% ipython --no-banner

In [1]: import numpy as np

In [2]: np.set_printoptions(suppress=True, linewidth=160)

In [3]: feats = np.load("test2.npy")

In [4]: feats
Out[4]: 
array([[-3.98, -3.87,  5.01, -5.05, -1.75,  5.11,  5.42, -1.97],
       [ 0.08, -0.29,  0.6 , -0.98,  0.  ,  1.17,  0.47, -0.14],
       [-2.97, -2.46,  4.09, -3.84, -1.7 ,  4.45,  3.99, -1.32],
       [ 1.53,  1.23, -3.03,  1.95,  1.07, -2.11, -1.92,  0.72],
       [-0.03,  0.4 , -0.71,  0.78,  0.23, -0.64, -0.69, -0.14],
       [-1.93, -1.25,  2.04, -1.82, -0.96,  1.44,  1.93, -0.3 ],
       [ 1.82,  1.85, -2.28,  1.97,  1.  , -3.1 , -2.72,  0.53],
       [-1.4 , -1.64,  2.36, -3.1 , -0.76,  2.21,  3.17, -0.64],
       [-1.1 , -0.66,  1.97, -2.  , -0.6 ,  1.46,  2.14, -0.74],
       [-4.39, -4.33,  6.86, -6.71, -2.66,  6.5 ,  7.25, -1.68],
       [ 1.88,  1.66, -2.35,  2.12,  0.83, -2.91, -2.46,  0.2 ],
       [-0.44, -0.22,  0.8 , -0.69,  0.2 ,  0.87,  0.6 , -0.18],
       [ 0.55,  0.86, -0.73,  0.86,  0.03, -1.14, -1.03,  0.56],
       [-1.08, -0.31,  0.84, -0.59, -0.65,  0.83,  0.6 , -0.1 ],
       [ 0.87,  1.09, -0.83,  1.64, -0.19, -0.67, -0.4 ,  0.13],
       [ 0.53,  0.35, -0.74,  0.92,  0.03, -0.44, -0.78,  0.38],
       [ 0.1 ,  0.4 , -0.03,  0.88,  0.43,  0.18, -0.56, -0.24],
       [ 1.85,  1.4 , -2.86,  3.13,  0.93, -2.94, -3.03,  0.56],
       [ 2.72,  2.56, -3.75,  3.95,  1.2 , -3.84, -4.45,  1.71],
       [ 1.17,  0.65, -1.36,  1.1 ,  0.22, -1.36, -0.9 ,  0.64],
       [ 3.55,  3.55, -5.85,  5.22,  1.55, -5.4 , -5.97,  2.1 ],
       [-1.88, -1.97,  3.51, -2.99, -1.14,  2.88,  3.61, -1.02],
       [-1.1 , -1.15,  1.75, -1.35,  0.11,  2.07,  1.48, -0.16],
       [ 0.98,  0.82, -1.28,  1.5 ,  0.33, -1.44, -1.63,  0.57],
       [ 1.37,  1.73, -2.04,  2.31,  0.64, -1.55, -2.24,  0.49],
       [-2.92, -3.21,  4.37, -4.94, -1.28,  4.52,  4.51, -1.39],
       [-4.56, -4.35,  6.98, -6.98, -1.74,  6.94,  6.33, -2.2 ],
       [-1.26, -1.02,  1.02, -0.97, -0.51,  0.94,  1.52, -0.68],
       [ 1.27,  0.16, -0.83,  1.03,  0.31, -0.97, -0.99,  0.72],
       [ 1.01,  0.86, -1.63,  1.9 ,  0.81, -1.33, -1.89, -0.03],
       [-0.05, -0.1 ,  0.58, -0.46,  0.37,  0.27,  0.07, -0.44],
       [ 0.21,  0.2 , -0.12,  0.38, -0.3 , -0.04,  0.18,  0.19],
       [ 1.34,  2.25, -2.55,  2.8 ,  0.83, -2.34, -2.2 ,  0.15],
       [-3.33, -3.3 ,  4.09, -4.22, -1.67,  3.93,  4.01, -1.27],
       [ 0.61,  0.52, -0.7 ,  0.55,  0.14, -0.45, -0.14, -0.04],
       [-1.32, -0.85,  1.69, -0.87, -0.53,  1.46,  1.46, -0.67],
       [ 3.79,  3.68, -4.63,  5.26,  2.41, -5.14, -5.66,  2.04],
       [ 1.59,  1.63, -2.  ,  1.74,  1.1 , -1.96, -1.69,  0.46],
       [-5.2 , -5.35,  8.05, -7.66, -2.9 ,  7.64,  7.16, -2.32],
       [ 1.56,  2.02, -3.72,  3.73,  1.31, -3.23, -3.14,  1.21],
       [-0.44, -0.42,  0.95, -0.87, -0.66,  0.83,  1.13, -0.45],
       [-2.49, -2.36,  3.81, -3.15, -0.96,  3.19,  4.02, -1.05],
       [-2.85, -2.84,  3.81, -4.08, -1.69,  4.17,  3.66, -1.34],
       [-1.17, -1.29,  1.48, -1.93, -0.29,  1.56,  1.51, -1.14],
       [-0.82, -1.59,  1.73, -1.75, -0.32,  2.09,  1.71, -0.61]])

In [5]: lab = feats[:, 1] > np.median(feats[:, 1])

In [6]: r0 = feats[lab].mean(axis=0) - feats[~lab].mean(axis=0)

In [7]: ((feats - feats.mean(axis=0)) @ r0 > 0).astype(int)
Out[7]: array([0, 0, 0, 1, 1, 0, 1, 0, 0, 0, 1, 0, 1, 0, 1, 1, 1, 1, 1, 1, 1, 0, 0, 1, 1, 0, 0, 0, 1, 1, 1, 1, 1, 0, 1, 0, 1, 1, 0, 1, 0, 0, 0, 0, 0])
